$ python3 -q
>>> import numpy as np
>>> import numpy.linalg as la
>>> np.set_printoptions(precision=3, suppress=True, linewidth=200, sign=" ")
>>> rd = lambda a: np.round(a, 3) + 0
>>> Y = np.array([[-2, -1, -2], [-5, 4, 5], [-3, 5, -2]])
>>> A = np.block([[np.zeros((3, 3)), Y], [Y.T, np.zeros((3, 3))]])
>>> A
array([[ 0.,  0.,  0., -2., -1., -2.],
       [ 0.,  0.,  0., -5.,  4.,  5.],
       [ 0.,  0.,  0., -3.,  5., -2.],
       [-2., -5., -3.,  0.,  0.,  0.],
       [-1.,  4.,  5.,  0.,  0.,  0.],
       [-2.,  5., -2.,  0.,  0.,  0.]])
>>> # symmetric
>>> vals, V = la.eigh(A)
>>> rd(V.T @ V)
array([[ 1.,  0.,  0.,  0.,  0.,  0.],
       [ 0.,  1.,  0.,  0.,  0.,  0.],
       [ 0.,  0.,  1.,  0.,  0.,  0.],
       [ 0.,  0.,  0.,  1.,  0.,  0.],
       [ 0.,  0.,  0.,  0.,  1.,  0.],
       [ 0.,  0.,  0.,  0.,  0.,  1.]])
>>> (vals > 1e-8).sum(), (vals < -1e-8).sum()
(np.int64(3), np.int64(3))
>>> print(rd(la.det(A)))
-13689.0
>>> rd(la.matrix_power(A, 4))
array([[  122.,  -175.,   135.,     0.,     0.,     0.],
       [ -175.,  4997.,  2580.,     0.,     0.,     0.],
       [  135.,  2580.,  2094.,     0.,     0.,     0.],
       [    0.,     0.,     0.,  2758., -2820., -1461.],
       [    0.,     0.,     0., -2820.,  2997.,  1395.],
       [    0.,     0.,     0., -1461.,  1395.,  1458.]])
>>> np.allclose(A, A.T)
True
>>> x0 = np.array([0, -2, -3, -3, -2, -3])
>>> y = A @ x0
>>> print(y)
[ 14.  -8.   5.  19. -23.  -4.]
>>> rd(la.solve(A, A[:, 2]))
array([ 0.,  0.,  1.,  0.,  0.,  0.])
>>> rng = np.random.default_rng(222894)
>>> z = rng.permutation(6)
>>> Y = A[:, z] * rng.choice([-1, 1], 6)
>>> Y
array([[ 0.,  2.,  2., -0., -1.,  0.],
       [ 0.,  5., -5., -0.,  4.,  0.],
       [ 0.,  3.,  2., -0.,  5.,  0.],
       [-5., -0., -0.,  3.,  0., -2.],
       [ 4., -0., -0., -5.,  0., -1.],
       [ 5., -0., -0.,  2.,  0., -2.]])
>>> U, _, Vt = la.svd(A.T @ Y)
>>> rd(la.lstsq(A, Y)[0])
array([[ 0.,  0.,  0.,  0.,  0.,  1.],
       [ 1.,  0.,  0.,  0.,  0.,  0.],
       [ 0.,  0.,  0., -1.,  0.,  0.],
       [ 0., -1.,  0.,  0.,  0.,  0.],
       [ 0.,  0.,  0.,  0.,  1.,  0.],
       [ 0.,  0., -1.,  0.,  0.,  0.]])
>>> rd(U @ Vt)
array([[ 0.,  0.,  0.,  0.,  0.,  1.],
       [ 1.,  0.,  0.,  0.,  0.,  0.],
       [ 0.,  0.,  0., -1.,  0.,  0.],
       [ 0., -1.,  0.,  0.,  0.,  0.],
       [ 0.,  0.,  0.,  0.,  1.,  0.],
       [ 0.,  0., -1.,  0.,  0.,  0.]])
>>> z
array([ 1,  3,  5,  2,  4,  0])
>>> rd(la.norm(A, axis=1))
array([ 3.   ,  8.124,  6.164,  6.164,  6.481,  5.745])
>>> rd(la.norm(A[4], 1)), rd(la.norm(A[4], np.inf))
(np.float64(10.0), np.float64(5.0))
>>> rd(la.norm(A, axis=0))
array([ 3.   ,  8.124,  6.164,  6.164,  6.481,  5.745])
>>> rd(la.norm(A, "nuc"))
np.float64(33.245)
>>> M = np.loadtxt("sample10.csv", delimiter=",")
>>> M
array([[-6.98 , -3.008,  3.993,  7.994,  3.982, -0.009,  7.965, -0.018, -7.043,  4.994],
       [-7.01 , -2.981,  4.015,  8.006,  4.027,  0.005,  7.982,  0.034, -7.026,  4.967],
       [-6.973, -3.002,  3.99 ,  7.995,  4.004,  0.037,  7.994, -0.017, -7.011,  5.   ],
       [-6.958, -2.981,  4.031,  7.974,  3.985,  0.012,  7.984, -0.012, -7.041,  4.99 ],
       [-7.006, -2.998,  4.016,  7.952,  4.024, -0.009,  8.01 , -0.029, -7.03 ,  5.013],
       [-6.976, -3.033,  3.979,  7.995,  4.023, -0.018,  8.009,  0.002, -7.021,  5.004],
       [-6.971, -2.98 ,  4.019,  8.   ,  3.994,  0.007,  8.012,  0.009, -7.035,  5.015],
       [-6.99 , -3.004,  4.012,  7.992,  4.009, -0.018,  7.975, -0.012, -6.996,  5.015],
       [-7.011, -2.995,  4.009,  7.981,  3.987, -0.021,  7.992, -0.016, -7.001,  5.026],
       [-7.027, -3.017,  4.008,  7.997,  4.033, -0.01 ,  7.984,  0.016, -7.008,  4.982],
       [-6.987, -3.028,  3.99 ,  8.002,  4.009,  0.011,  7.968, -0.038, -7.025,  5.003],
       [-1.027, -1.003, -2.992, -5.986,  8.975, -7.004,  8.957, -5.993, -0.973,  2.987],
       [-0.973, -0.993, -2.999, -6.001,  8.977, -7.005,  9.014, -5.989, -1.036,  3.006],
       [-1.02 , -0.973, -2.963, -6.001,  8.996, -6.996,  8.99 , -5.999, -0.973,  2.984],
       [-0.984, -0.992, -2.988, -6.   ,  8.976, -7.019,  8.986, -5.993, -0.999,  3.001],
       [-0.994, -1.024, -2.986, -6.003,  9.011, -6.995,  9.004, -5.961, -1.009,  2.983],
       [-0.974, -1.024, -2.998, -6.019,  8.984, -7.014,  9.001, -6.01 , -0.998,  2.97 ],
       [-0.984, -0.995, -2.987, -6.013,  8.978, -6.987,  9.002, -5.986, -1.002,  3.007],
       [-1.027, -0.969, -3.034, -6.006,  8.999, -6.982,  9.003, -6.039, -0.989,  3.003],
       [-0.992, -1.013, -2.988, -6.003,  8.998, -7.012,  9.029, -6.017, -0.984,  3.011],
       [-0.985, -0.99 , -2.985, -6.04 ,  9.03 , -6.984,  8.952, -5.987, -1.007,  2.99 ],
       [-1.013, -1.   , -2.995, -6.05 ,  9.001, -6.949,  8.989, -6.003, -0.977,  3.001],
       [ 0.99 , -8.999,  0.016,  1.991, -6.972, -7.98 , -2.027, -6.984,  5.973, -8.052],
       [ 1.001, -9.024,  0.026,  1.972, -7.034, -7.994, -2.01 , -6.989,  5.99 , -7.972],
       [ 0.994, -8.986, -0.039,  1.981, -7.016, -7.96 , -1.999, -6.994,  6.003, -8.009],
       [ 1.003, -8.957, -0.014,  1.969, -7.012, -7.987, -2.022, -6.985,  6.   , -8.045],
       [ 1.001, -9.022, -0.019,  1.993, -6.974, -7.98 , -1.994, -7.005,  6.011, -8.008],
       [ 0.978, -8.996, -0.002,  2.002, -7.012, -8.032, -2.002, -6.961,  5.973, -8.008],
       [ 0.992, -8.986, -0.002,  2.013, -6.997, -8.008, -2.049, -6.995,  6.009, -7.982],
       [ 0.998, -9.023,  0.039,  2.017, -7.024, -7.977, -1.99 , -7.015,  5.993, -7.967],
       [ 0.985, -8.971,  0.025,  2.021, -6.997, -8.007, -2.014, -6.968,  5.98 , -7.987],
       [ 0.958, -8.974,  0.007,  1.97 , -6.998, -8.019, -2.01 , -6.981,  6.005, -8.036],
       [ 0.952, -8.982, -0.009,  1.989, -7.001, -8.033, -1.962, -7.017,  5.977, -7.981]])
>>> gram = np.cov(M, rowvar=False)
>>> rd(M.std(axis=0))
array([ 3.391,  3.396,  2.867,  5.735,  6.683,  3.557,  4.966,  3.085,  5.318,  5.717])
>>> rd(la.eigvalsh(gram)[::-1])
array([ 150.778,   72.587,    0.001,    0.001,    0.   ,    0.   ,    0.   ,    0.   ,    0.   ,    0.   ])
>>> np.median(M, axis=0)
array([-0.992, -3.002, -0.002,  1.991,  4.009, -6.996,  7.984, -5.993, -0.998,  3.001])
>>> np.argwhere(np.triu(np.abs(np.corrcoef(M.T)) > 0.8, 1))
array([[ 0,  5],
       [ 0,  7],
       [ 0,  8],
       [ 1,  4],
       [ 1,  6],
       [ 1,  9],
       [ 2,  3],
       [ 2,  5],
       [ 2,  7],
       [ 4,  6],
       [ 4,  9],
       [ 5,  7],
       [ 5,  8],
       [ 6,  8],
       [ 6,  9],
       [ 7,  8],
       [ 8,  9]])
>>> rd(np.corrcoef(M[:, 9], M[:, 4])[0, 1])
np.float64(0.899)
>>> Y = np.array([[0, 3],
...     [3, 4],
...     [0, 2],
...     [2, 1],
...     [5, 0],
...     [1, 5],
...     [2, 5],
...     [5, 1],
...     [5, 4],
...     [2, 5]])
>>> np.vstack([M, Y.T]).shape
(35, 10)
>>> rd(np.einsum("ij->j", M))
array([ -77.01 , -142.923,   11.175,   43.684,   65.965, -164.937,  164.723, -142.952,  -22.27 ,   -0.095])
>>> Y = M + rng.integers(-2, 3, (33, 3)) @ rng.integers(-2, 3, (3, 10))
>>> rd(Y)
array([[ -4.98 ,  -4.008,   5.993,   5.994,   2.982,  -2.009,   9.965,   1.982,  -5.043,   3.994],
       [ -5.01 ,   1.019,  -1.985,  16.006,   0.027,   4.005,   3.982,  -5.966, -11.026,  10.967],
       [ -3.973,  -1.002,   8.99 ,   7.995,   4.004,  -5.963,  11.994,  -1.017,  -9.011,   6.   ],
       [ -3.958,  -1.981,   3.031,   9.974,   0.985,   0.012,   7.984,  -1.012,  -7.041,   6.99 ],
       [-15.006,  -0.998,   3.016,   9.952,  11.024,   1.991,   5.01 ,  -4.029, -13.03 ,   5.013],
       [  3.024,  -3.033,   5.979,   7.995,  -3.977,  -4.018,  12.009,   2.002,  -3.021,   7.004],
       [ -5.971,   3.02 ,   6.019,  14.   ,   4.994,  -3.993,   9.012,  -6.991, -15.035,  10.015],
       [  0.01 ,  -0.004,  12.012,   7.992,   2.009, -10.018,  14.975,  -1.012,  -8.996,   7.015],
       [ -7.011,  -0.995,  -2.991,  13.981,   0.987,   5.979,   2.992,  -4.016,  -9.001,   9.026],
       [ -8.027,  -8.017,   8.008,  -0.003,   6.033,  -2.01 ,  10.984,   7.016,  -1.008,  -1.018],
       [-14.987,  -5.028,  -2.01 ,   8.002,   8.009,   8.011,   1.968,  -0.038,  -7.025,   3.003],
       [ -2.027,  -0.003,  -0.992,  -5.986,  10.975,  -9.004,   9.957,  -6.993,  -2.973,   2.987],
       [ -4.973,  -1.993,  -5.999,  -6.001,  10.977,  -3.005,   6.014,  -5.989,  -1.036,   2.006],
       [ -8.02 ,  -3.973, -10.963,  -6.001,  10.996,   3.004,   1.99 ,  -4.999,   1.027,   0.984],
       [ -5.984,  -3.992,  -2.988, -10.   ,  12.976,  -5.019,   7.986,  -2.993,   1.001,  -0.999],
       [ -0.994,  -4.024,  -1.986, -10.003,   9.011,  -6.995,  10.004,  -1.961,   2.991,  -0.017],
       [ -8.974,   0.976,  -3.998,  -4.019,  15.984,  -5.014,   6.001, -10.01 ,  -6.998,   2.97 ],
       [ -5.984,  -3.995,  -2.987, -10.013,  12.978,  -4.987,   8.002,  -2.986,   0.998,  -0.993],
       [ -0.027,  -7.969,  -3.034, -14.006,   6.999,  -4.982,  10.003,   2.961,   9.011,  -2.997],
       [  4.008,   1.987,  -2.988,  -2.003,   4.998,  -9.012,  10.029,  -9.017,  -2.984,   7.011],
       [ -4.985,  -4.99 ,  -4.985, -10.04 ,  11.03 ,  -2.984,   6.952,  -1.987,   2.993,  -1.01 ],
       [  1.987,   4.   ,   1.005,  -2.05 ,   9.001, -12.949,  11.989, -11.003,  -6.977,   7.001],
       [ -7.01 ,  -6.999,  -0.984,   3.991,   0.028,  -5.98 ,  -5.027, -10.984,  -0.027,  -8.052],
       [ -2.999,  -7.024,  -3.974,   5.972,  -5.034,  -3.994,  -6.01 , -10.989,   1.99 ,  -5.972],
       [  0.994,  -6.986,  -7.039,   7.981, -10.016,  -1.96 ,  -6.999, -10.994,   4.003,  -4.009],
       [  6.003,  -8.957,   0.986,   1.969, -11.012,  -9.987,  -0.022,  -5.985,   8.   ,  -7.045],
       [ -8.999,  -9.022,  -2.019,   1.993,   1.026,  -3.98 ,  -5.994,  -9.005,   2.011, -10.008],
       [  2.978, -10.996,  -4.002,   2.002, -11.012,  -4.032,  -4.002,  -4.961,   9.973,  -8.008],
       [  7.992,  -9.986,   2.998,   0.013, -11.997, -12.008,   1.951,  -3.995,  10.009,  -7.982],
       [ -0.002, -15.023,  -1.961,  -3.983,  -8.024,  -3.977,  -2.99 ,  -0.015,  13.993, -12.967],
       [ -4.015, -12.971,  -5.975,   0.021,  -5.997,  -0.007,  -7.014,  -3.968,   9.98 , -10.987],
       [  0.958,  -7.974,   6.007,  -0.03 ,  -3.998, -14.019,   1.99 ,  -6.981,   4.005,  -9.036],
       [ -1.048,  -9.982,   4.991,  -2.011,  -3.001, -12.033,   1.038,  -5.017,   5.977, -10.981]])
>>> rd(la.svd(Y - M, compute_uv=False))
array([ 47.225,  45.11 ,  30.999,   0.   ,   0.   ,   0.   ,   0.   ,   0.   ,   0.   ,   0.   ])
>>> d = la.norm(M[:, None] - M[None], axis=-1)
>>> (d + 1e9 * np.eye(33)).round(6).argmin(axis=1)
array([ 10,   9,  10,   6,   8,   7,   3,   8,   7,   1,   0,  13,  17,  11,  17,  17,  14,  14,  21,  17,  21,  17,  25,  29,  26,  31,  24,  30,  30,  23,  27,  25,  27])
>>> d[22].round(6).argsort(kind="stable")[:4]
array([ 22,  25,  31,  26])
>>> def softmax(z):
...     e = np.exp(z - z.max(axis=-1, keepdims=True))
...     return e / e.sum(axis=-1, keepdims=True)
... 
>>> rd(softmax(M[22]))
array([ 0.007,  0.   ,  0.003,  0.018,  0.   ,  0.   ,  0.   ,  0.   ,  0.972,  0.   ])
>>> rd(softmax(M[22] + 2))
array([ 0.007,  0.   ,  0.003,  0.018,  0.   ,  0.   ,  0.   ,  0.   ,  0.972,  0.   ])
>>> print(rd(softmax(10 * M[22])))
[ 0.  0.  0.  0.  0.  0.  0.  0.  1.  0.]
>>> att = M @ M.T / np.sqrt(10)
>>> rd(softmax(att)[22] @ M)
array([ 0.987, -8.993,  0.003,  1.992, -7.004, -7.998, -2.007, -6.991,  5.992, -8.004])
>>> Y = np.array([[5, 3, 5, -3, 5, 2, -6, -1, 2, 1, -3, -2, 3],
...     [3, 1, 8, 3, -9, -3, -1, 5, -6, -2, 1, -5, 9],
...     [-1, -7, 5, 7, 3, 9, -4, 5, 5, -2, -7, 6, -4],
...     [-4, -1, -5, 1, 0, -3, 5, -7, 5, 3, 1, -9, 4],
...     [-1, -8, -3, -5, 6, -3, -7, 1, -8, 3, -2, -1, 0],
...     [1, 9, 1, -5, 9, -6, -4, -8, 1, -6, 7, -4, -5],
...     [-1, 9, 7, -4, -3, 2, 3, 3, 1, -1, 0, -7, 3],
...     [5, 1, 0, -4, 1, -6, 4, -1, 6, -3, -6, -5, 8]])
>>> m1 = Y.T @ Y
>>> m1
array([[  79,   42,   61,  -33,    6,  -31,  -29,   16,    5,  -34,  -30,  -16,   62],
       [  42,  287,   89, -101,   -8,  -75,   55,  -80,   48,  -78,  113, -140,   32],
       [  61,   89,  198,   21,  -62,   63,  -45,  105,   -6,  -58,  -34,  -25,   63],
       [ -33, -101,   21,  150,  -88,  106,   19,   73,   23,   11,  -37,   97,  -25],
       [   6,   -8,  -62,  -88,  242,  -20, -116, -111,   43,  -19,    0,   27, -124],
       [ -31,  -75,   63,  106,  -20,  188,  -33,  106,   36,   24,  -75,  135,  -81],
       [ -29,   55,  -45,   19, -116,  -33,  168,  -24,   78,    7,   12,  -70,   70],
       [  16,  -80,  105,   73, -111,  106,  -24,  175,  -61,    9,  -86,   85,   35],
       [   5,   48,   -6,   23,   43,   36,   78,  -61,  192,  -30,  -55,  -22,   -2],
       [ -34,  -78,  -58,   11,  -19,   24,    7,    9,  -30,   73,  -18,   12,    8],
       [ -30,  113,  -34,  -37,    0,  -75,   12,  -86,  -55,  -18,  149,  -46,  -51],
       [ -16, -140,  -25,   97,   27,  135,  -70,   85,  -22,   12,  -46,  237, -152],
       [  62,   32,   63,  -25, -124,  -81,   70,   35,   -2,    8,  -51, -152,  220]])
>>> rd(la.norm(m1, 2) / la.norm(m1))
np.float64(0.689)
>>> [round(float(x), 3) for x in la.svd(m1, compute_uv=False)[:3]]
[723.261, 540.888, 344.959]
>>> la.cond(m1) > 100
np.True_
>>> U, sig, Vt = la.svd(m1)
>>> np.argmax(sig[:-1] / (sig[1:] + 1e-6)) + 1
np.int64(8)
>>> Y = U[:, :8] @ np.diag(sig[:8]) @ Vt[:8]
>>> la.matrix_rank(m1, rtol=0.05)
np.int64(7)
>>> print(rd(la.norm(m1 - Y, 2)), rd(sig[8]))
0.0 0.0
>>> la.matrix_rank(Y)
np.int64(8)
>>> J = np.load("dump.npy")
>>> J
array([[ 1, -2, -2, -5,  2,  3, -5, -5, -3, -1],
       [ 0, -4,  0,  1, -1, -2,  0, -4,  1, -3],
       [ 1,  0, -5,  7,  0, -4,  5, -5, -4,  0],
       [-1,  1, -4,  4, -4, -3,  1, -5, -2,  2],
       [ 4,  1,  0,  0,  0,  2,  3, -4, -3, -1],
       [ 4,  1, -2,  2, -2, -3,  2, -4, -1, -6],
       [-1, -3,  3,  1, -2, -1, -3, -2,  1, -5],
       [ 0, -3, -2,  4, -3, -1, -3, -4, -2,  1],
       [ 0,  0,  0,  0,  0,  0,  0,  0,  0,  0],
       [-1, -2, -1,  7, -4, -5,  6, -5,  0, -1],
       [ 3,  2, -1,  3, -3, -1,  3, -3, -1,  0],
       [-3, -7, -4,  2, -2, -4, -3, -5, -1, -2],
       [ 4,  1,  0,  0,  0,  2,  3, -4, -3, -1],
       [ 1, -3, -4, -3,  3,  0, -2, -7, -1,  0],
       [ 0,  2, -3, -1,  6,  0, -5, -6, -2, -1],
       [-3, -3, -1,  2, -3, -3,  2,  3,  0, -1],
       [ 0,  0,  0,  0,  0,  0,  0,  0,  0,  0],
       [ 0,  0,  0,  0,  0,  0,  0,  0,  0,  0],
       [-1, -2, -2, -1, -4, -3, -5, -4,  2, -3],
       [ 3,  0,  1,  3, -2,  1,  0, -5, -3, -2]])
>>> cen = J - J.mean(axis=0)
>>> U, sig, Vt = la.svd(cen, full_matrices=False)
>>> print(np.abs(U[:, 0]).argmax())
0
>>> print(rd(sig ** 2 / (sig ** 2).sum()))
[ 0.358  0.238  0.162  0.091  0.051  0.044  0.031  0.019  0.006  0.   ]
>>> rd(Vt[0] * np.sign(Vt[0, np.abs(Vt[0]).argmax()]))
array([-0.022,  0.041, -0.023,  0.603, -0.393, -0.336,  0.597,  0.087, -0.003,  0.039])
>>> print(np.searchsorted(np.cumsum(sig ** 2) / (sig ** 2).sum(), 0.9) + 1)
6
>>> la.matrix_rank(cen)
np.int64(10)
>>> rd(np.abs(Vt[-1]))
array([ 0.23 ,  0.036,  0.424,  0.263,  0.045,  0.692,  0.088,  0.014,  0.364,  0.273])
>>> (np.sign(U[:, 0]) == np.sign(U[0, 0])).astype(int)
array([ 1,  1,  0,  0,  1,  0,  1,  0,  1,  0,  0,  1,  1,  1,  1,  0,  1,  1,  1,  0])
